% ipython --no-banner

In [1]: import numpy as np

In [2]: np.set_printoptions(precision=1, suppress=True, linewidth=140, sign=" ")

In [3]: def rnd(a):
   ...:     return np.round(a, 1) + 0
   ...: 

In [4]: m1 = np.array([[-3, -1, -1], [3, 3, 2], [1, 2, 3], [-3, 1, -1]])

In [5]: m1[-1] = m1[0] + 3 * m1[1]

In [6]: m1
Out[6]: 
array([[-3, -1, -1],
       [ 3,  3,  2],
       [ 1,  2,  3],
       [ 6,  8,  5]])

In [7]: def softmax(z):
   ...:     e = np.exp(z - z.max(axis=-1, keepdims=True))
   ...:     return e / e.sum(axis=-1, keepdims=True)
   ...: 

In [8]: rnd(softmax(m1).sum(axis=1))
Out[8]: array([ 1.,  1.,  1.,  1.])

In [9]: att = m1 @ m1.T / np.sqrt(3)

In [10]: rnd(softmax(att))
Out[10]: 
array([[ 1.,  0.,  0.,  0.],
       [ 0.,  0.,  0.,  1.],
       [ 0.,  0.,  0.,  1.],
       [ 0.,  0.,  0.,  1.]])

In [11]: rnd(softmax(att + np.triu(np.full(att.shape, -np.inf), 1)))
Out[11]: 
array([[ 1. ,  0. ,  0. ,  0. ],
       [ 0. ,  1. ,  0. ,  0. ],
       [ 0. ,  0.6,  0.4,  0. ],
       [ 0. ,  0. ,  0. ,  1. ]])

In [12]: softmax(att)[3] @ m1
Out[12]: array([ 6.,  8.,  5.])

In [13]: hat = m1 @ np.linalg.solve(m1.T @ m1, m1.T)

In [14]: rnd(hat)
Out[14]: 
array([[ 0.9, -0.3,  0. ,  0.1],
       [-0.3,  0.2,  0. ,  0.3],
       [ 0. ,  0. ,  1. ,  0. ],
       [ 0.1,  0.3,  0. ,  0.9]])

In [15]: rnd((np.eye(4) - hat) @ m1)
Out[15]: 
array([[ 0.,  0.,  0.],
       [ 0.,  0.,  0.],
       [ 0.,  0.,  0.],
       [ 0.,  0.,  0.]])

In [16]: np.trace(hat)
Out[16]: np.float64(3.0)

In [17]: W0 = np.loadtxt("dump.csv", delimiter=",")

In [18]: W0
Out[18]: 
array([[-1.5, -0.5, -0.2],
       [ 1.9,  0. , -1. ],
       [-0.5,  0. , -0.5]])

In [19]: np.kron(np.eye(2, dtype=int), W0)
Out[19]: 
array([[-1.5, -0.5, -0.2, -0. , -0. , -0. ],
       [ 1.9,  0. , -1. ,  0. ,  0. , -0. ],
       [-0.5,  0. , -0.5, -0. ,  0. , -0. ],
       [-0. , -0. , -0. , -1.5, -0.5, -0.2],
       [ 0. ,  0. , -0. ,  1.9,  0. , -1. ],
       [-0. ,  0. , -0. , -0.5,  0. , -0.5]])

In [20]: rnd(np.poly(W0))
Out[20]: array([ 1. ,  2. ,  1.6,  0.7])

In [21]: rnd(np.linalg.eigvals(W0).sum().real)
Out[21]: np.float64(-2.0)

In [22]: rnd(np.linalg.eigvals(W0))
Out[22]: array([-1.2+0.j , -0.4+0.7j, -0.4-0.7j])

In [23]: rnd(np.linalg.det(W0.T))
Out[23]: np.float64(-0.7)

In [24]: hat = np.triu(np.array([[7, 6, 8], [-2, -8, 2], [5, -4, 7]]), 1) + np.eye(3)

In [25]: out = hat @ W0 @ np.linalg.inv(hat)

In [26]: rnd(out)
Out[26]: 
array([[  5.9, -35.9,  14.4],
       [  0.9,  -5.4,   1.6],
       [ -0.5,   3. ,  -2.5]])

In [27]: rnd(np.poly(out))
Out[27]: array([ 1. ,  2. ,  1.6,  0.7])

In [28]: np.linalg.matrix_rank(out)
Out[28]: np.int64(3)

In [29]: rnd(np.linalg.norm(W0, 2))
Out[29]: np.float64(2.6)

In [30]: rnd(np.linalg.norm(W0[2], 1)), rnd(np.linalg.norm(W0[2], np.inf))
Out[30]: (np.float64(1.0), np.float64(0.5))

In [31]: rnd(np.linalg.norm(W0, axis=0))
Out[31]: array([ 2.5,  0.5,  1.1])

In [32]: rnd(W0[2] @ W0[0])
Out[32]: np.float64(0.8)

In [33]: vec = np.array([-3, -1, 2])

In [34]: rhs = W0 @ vec

In [35]: coef, lr = np.zeros(3), 1 / np.linalg.norm(W0, 2) ** 2

In [36]: for i in range(30):
    ...:     coef -= lr * W0.T @ (W0 @ coef - rhs)
    ...:     if i % 5 == 0: print(i, round(np.linalg.norm(W0 @ coef - rhs), 1))
    ...: 
0 0.8
5 0.4
10 0.3
15 0.2
20 0.2
25 0.2

In [37]: rnd(coef)
Out[37]: array([-3.1, -0.4,  1.8])

In [38]: rnd(np.linalg.cond(W0))
Out[38]: np.float64(9.2)

In [39]: out = np.array([[1]])

In [40]: cent = np.array([[-2]])

In [41]: J = np.block([[out, np.array([[3]])], [np.zeros((1, 1)), cent]])

In [42]: J
Out[42]: 
array([[ 1.,  3.],
       [ 0., -2.]])

In [43]: out = J / np.linalg.norm(J, axis=1, keepdims=True)

In [44]: G = out @ out.T

In [45]: (np.abs(G) > 0.9).astype(int)
Out[45]: 
array([[ 1,  1],
       [ 1,  1]])

In [46]: np.argwhere(np.triu(np.abs(G) > 0.95, 1))
Out[46]: array([], shape=(0, 2), dtype=int64)

In [47]: rnd(np.linalg.norm(out, axis=1))
Out[47]: array([ 1.,  1.])

In [48]: rnd(G)
Out[48]: 
array([[ 1. , -0.9],
       [-0.9,  1. ]])

In [49]: rnd(np.degrees(np.arccos(np.clip(G[0, 1], -1, 1))))
Out[49]: np.float64(161.6)

In [50]: out = np.c_[m1[:, :2] @ np.array([[1, -2], [-1, 0]]), np.array([5, 6, -4, 5])]

In [51]: out
Out[51]: 
array([[ -2,   6,   5],
       [  0,  -6,   6],
       [ -1,  -2,  -4],
       [ -2, -12,   5]])

In [52]: rnd(np.linalg.lstsq(m1, out[:, 0])[0])
Out[52]: array([ 1., -1.,  0.])

In [53]: rnd(np.linalg.norm(out - m1 @ np.linalg.lstsq(m1, out)[0], axis=0))
Out[53]: array([ 0. ,  0. ,  5.4])

In [54]: E = np.load("w.npy")

In [55]: E
Out[55]: 
array([[-0.1,  0. , -0.1],
       [ 1.9,  2.5,  3.2],
       [ 1.2,  1.7,  2.2],
       [-0.7, -0.9, -1. ],
       [-1.7, -2.4, -3.2],
       [-1.8, -2.3, -3.3],
       [-1.1, -1.6, -2.3],
       [-1.2, -1.5, -2.1],
       [-0.6, -1. , -1.1],
       [ 1.9,  2.4,  3.3],
       [-0.4, -0.9, -1.1]])

In [56]: Xs = (E - E.mean(axis=0)) / E.std(axis=0)

In [57]: np.argwhere(np.abs(Xs) > 2)
Out[57]: array([], shape=(0, 2), dtype=int64)

In [58]: coef = np.linalg.lstsq(np.delete(Xs, 2, axis=1), Xs[:, 2])[0]

In [59]: np.abs(coef).argmax()
Out[59]: np.int64(1)

In [60]: left, s, VT = np.linalg.svd(E, full_matrices=False)

In [61]: np.abs(left[:, 0]).round(6).argmax()
Out[61]: np.int64(9)

In [62]: rnd(np.abs(VT[0]))
Out[62]: array([ 0.4,  0.5,  0.7])

In [63]: left.shape, s.shape, VT.shape
Out[63]: ((11, 3), (3,), (3, 3))

In [64]: out = np.c_[E[:, :2] @ np.array([[3, 0], [0, 0]]), np.array([-1, 1, 0, -3, 2, -2, 3, 1, 3, 2, -3])]

In [65]: rnd(out)
Out[65]: 
array([[-0.3,  0. , -1. ],
       [ 5.7,  0. ,  1. ],
       [ 3.6,  0. ,  0. ],
       [-2.1,  0. , -3. ],
       [-5.1,  0. ,  2. ],
       [-5.4,  0. , -2. ],
       [-3.3,  0. ,  3. ],
       [-3.6,  0. ,  1. ],
       [-1.8,  0. ,  3. ],
       [ 5.7,  0. ,  2. ],
       [-1.2,  0. , -3. ]])

In [66]: np.linalg.matrix_rank(np.c_[E, out])
Out[66]: np.int64(4)

In [67]: rnd(np.linalg.norm(out - E @ np.linalg.lstsq(E, out)[0], axis=0))
Out[67]: array([ 0. ,  0. ,  6.8])

In [68]: rnd(np.linalg.norm(np.linalg.qr(E)[0].T @ out, axis=0) ** 2 / ((out ** 2).sum(axis=0) + 1e-12))
Out[68]: array([ 1. ,  0. ,  0.1])

In [69]: M = np.load("a.npy")

In [70]: M
Out[70]: 
array([[  0.4,  -1.2, -11.6],
       [  0.5,  -1. , -10.9],
       [  0.9,  -0.2,  -8. ],
       [  1.2,   0.9,  -2.6],
       [  1.1,   1. ,  -1.9],
       [  0.9,   1. ,  -0.5],
       [  0.8,   0.9,   0. ],
       [  0.7,   0.9,   0.1],
       [  0.2,   0.5,   0.7],
       [  0.2,   0.4,   0.6],
       [  0.1,   0.3,   0.5],
       [  0. ,   0. ,   0.1],
       [  0. ,   0. ,   0.1],
       [  0. ,  -0.1,  -0.2],
       [  0.5,  -0.2,  -1.8],
       [  0.6,  -0.1,  -2. ],
       [  1.1,   0. ,  -2.8],
       [  3. ,   1. ,  -5. ],
       [  4. ,   1.6,  -5.8],
       [  4.5,   1.9,  -6.1],
       [  4.5,   1.9,  -6.1],
       [  6.4,   3.1,  -7.2],
       [  6.5,   3.2,  -7.3],
       [  8.4,   4.5,  -8.1],
       [ 11. ,   6.3,  -8.9],
       [ 11.4,   6.6,  -9. ]])

In [71]: hat = M @ np.linalg.solve(M.T @ M, M.T)

In [72]: np.linalg.matrix_rank(np.eye(26) - hat)
Out[72]: np.int64(23)

In [73]: rnd(np.trace(hat))
Out[73]: np.float64(3.0)

In [74]: arr = np.array([[2, 2, 1], [2, 0, 2], [0, 0, 3], [2, 2, 1]])

In [75]: out = np.c_[arr[:, :2] @ np.array([[6, -1], [7, 3]]), np.array([2, 0, -2, -2])]

In [76]: out
Out[76]: 
array([[26,  4,  2],
       [12, -2,  0],
       [ 0,  0, -2],
       [26,  4, -2]])

In [77]: rnd(np.linalg.lstsq(arr, out[:, 0])[0])
Out[77]: array([ 6.,  7.,  0.])

In [78]: rnd(np.linalg.norm(np.linalg.qr(arr)[0].T @ out, axis=0) ** 2 / ((out ** 2).sum(axis=0) + 1e-12))
Out[78]: array([ 1. ,  1. ,  0.3])
